$ python3 -q
>>> import numpy as np
>>> from numpy import linalg as LA
>>> np.set_printoptions(precision=2, suppress=True, linewidth=140)
>>> rd = lambda a: np.round(a, 2) + 0
>>> m1 = np.loadtxt("layer19.csv", delimiter=",")
>>> print(m1)
[[  8.14   3.83  -7.07   5.67   5.5 ]
 [ -1.6   -0.75   0.01  -6.82   3.32]
 [ -1.66  -0.57   1.65   0.39  -2.44]
 [  2.99   1.94  -2.14   6.57  -1.82]
 [ -3.47  -2.24   4.86   2.29  -5.77]
 [  0.82  -1.69   1.83  -0.34   2.04]
 [  0.86  -0.66   1.54   5.17  -2.72]
 [ -0.61  -1.07   0.67  -3.56   2.41]
 [  1.28   1.39  -0.55   6.94  -4.12]
 [  2.55   2.99  -5.12  -0.36   2.67]
 [  5.23   3.35  -5.98   2.6    4.07]
 [  6.43   2.22  -3.63   7.73   2.06]
 [  3.66   0.63  -2.63  -0.73   5.51]
 [ -2.47  -1.15   0.03 -10.25   5.09]
 [  6.34   2.18  -3.6    7.65   2.05]
 [  0.19   0.44  -1.18  -1.78   1.73]
 [  3.57  -0.2    0.76   8.15  -1.3 ]
 [  2.5   -1.05   1.85   6.55  -1.31]
 [ -0.01  -1.9    3.37   3.46  -2.01]
 [  0.05  -0.2   -1.6   -7.12   5.81]
 [ -3.53  -2.83   4.34  -2.99  -1.72]
 [ -1.91  -2.01   4.44   3.81  -5.06]]
>>> cen = m1 - m1.mean(axis=0)
>>> evecs = LA.svd(cen)[2][:3]
>>> M2 = cen - cen @ evecs.T @ evecs
>>> print(LA.norm(M2, axis=1).round(6).argmax())
6
>>> print(rd(LA.norm(M2) / LA.norm(cen)))
0.01
>>> print(rd(np.diag(evecs.T @ evecs)))
[0.44 0.36 0.65 0.82 0.73]
>>> M2 = m1 / np.sqrt((m1 ** 2).mean(axis=1, keepdims=True))
>>> print(LA.matrix_rank(m1 - m1.mean(axis=1, keepdims=True)))
4
>>> print(rd(M2[9]))
[ 0.82  0.96 -1.64 -0.12  0.85]
>>> print(LA.matrix_rank(M2) == LA.matrix_rank(m1))
True
